>>> import numpy as np
>>> from numpy import linalg as LA
>>> np.set_printoptions(precision=2, suppress=True, linewidth=200, sign=" ")
>>> rng = np.random.default_rng(36)
>>> A = np.triu(rng.random((2, 2)) < 1.2, 1).astype(int)
>>> A = A + A.T
>>> A
array([[ 0,  1],
       [ 1,  0]])
>>> # symmetric
>>> out = np.array([[-5, 2, -9], [0, -4, -3]])
>>> C = np.kron(out, A)
>>> round(float(LA.norm(C, 2)), 2), np.round(LA.norm(out, 2) * LA.norm(A, 2), 2)
(10.68, np.float64(10.68))
>>> C.shape
(4, 6)
>>> mat = np.triu(rng.random((4, 4)) < 0.6, 1).astype(int)
>>> mat = mat + mat.T
>>> mat
array([[ 0,  1,  1,  0],
       [ 1,  0,  1,  1],
       [ 1,  1,  0,  1],
       [ 0,  1,  1,  0]])
>>> [round(float(LA.det(mat[:i, :i])), 2) + 0 for i in range(1, 5)]
[0.0, -1.0, 2.0, 0.0]
>>> np.all(LA.eigvalsh(mat) > 0)
np.False_
>>> idx = rng.permutation(4)
>>> idx
array([ 1,  3,  2,  0])
>>> out = mat[idx][:, idx]
>>> out
array([[ 0,  1,  1,  1],
       [ 1,  0,  1,  0],
       [ 1,  1,  0,  1],
       [ 1,  0,  1,  0]])
>>> np.diag(out)
array([ 0,  0,  0,  0])
>>> u = np.array([1, 2, 2])
>>> data = np.outer(rng.normal(size=22), u) + 0.05 * rng.normal(size=(22, 3))
>>> data
array([[ 0.24,  0.34,  0.34],
       [-0.43, -0.8 , -0.74],
       [-0.98, -2.12, -1.98],
       [-0.33, -0.56, -0.58],
       [ 0.19,  0.37,  0.53],
       [-0.98, -1.89, -1.99],
       [-0.56, -1.2 , -1.15],
       [ 0.64,  1.14,  1.17],
       [ 1.07,  2.16,  2.15],
       [ 0.75,  1.5 ,  1.54],
       [ 0.31,  0.6 ,  0.48],
       [ 1.05,  2.27,  2.31],
       [-0.37, -0.9 , -0.87],
       [-0.05, -0.24, -0.16],
       [-0.14, -0.38, -0.35],
       [ 0.85,  1.65,  1.8 ],
       [-0.72, -1.45, -1.51],
       [-0.51, -0.94, -0.94],
       [ 1.55,  3.17,  3.18],
       [-0.5 , -1.03, -1.06],
       [-1.81, -3.63, -3.66],
       [ 0.81,  1.43,  1.5 ]])
>>> Uu, sigma, vt = LA.svd(data)
>>> np.argmax(sigma[:-1] / (sigma[1:] + 1e-6)) + 1
np.int64(1)
>>> sigma
array([ 11.41,   0.24,   0.2 ])
>>> out = Uu[:, :1] @ np.diag(sigma[:1]) @ vt[:1]
>>> round(float(LA.norm(data - out, 2)), 2), round(float(sigma[1]), 2)
(0.24, 0.24)
>>> np.round(LA.norm(data - out) / LA.norm(data), 2)
np.float64(0.03)
>>> LA.matrix_rank(out)
np.int64(1)
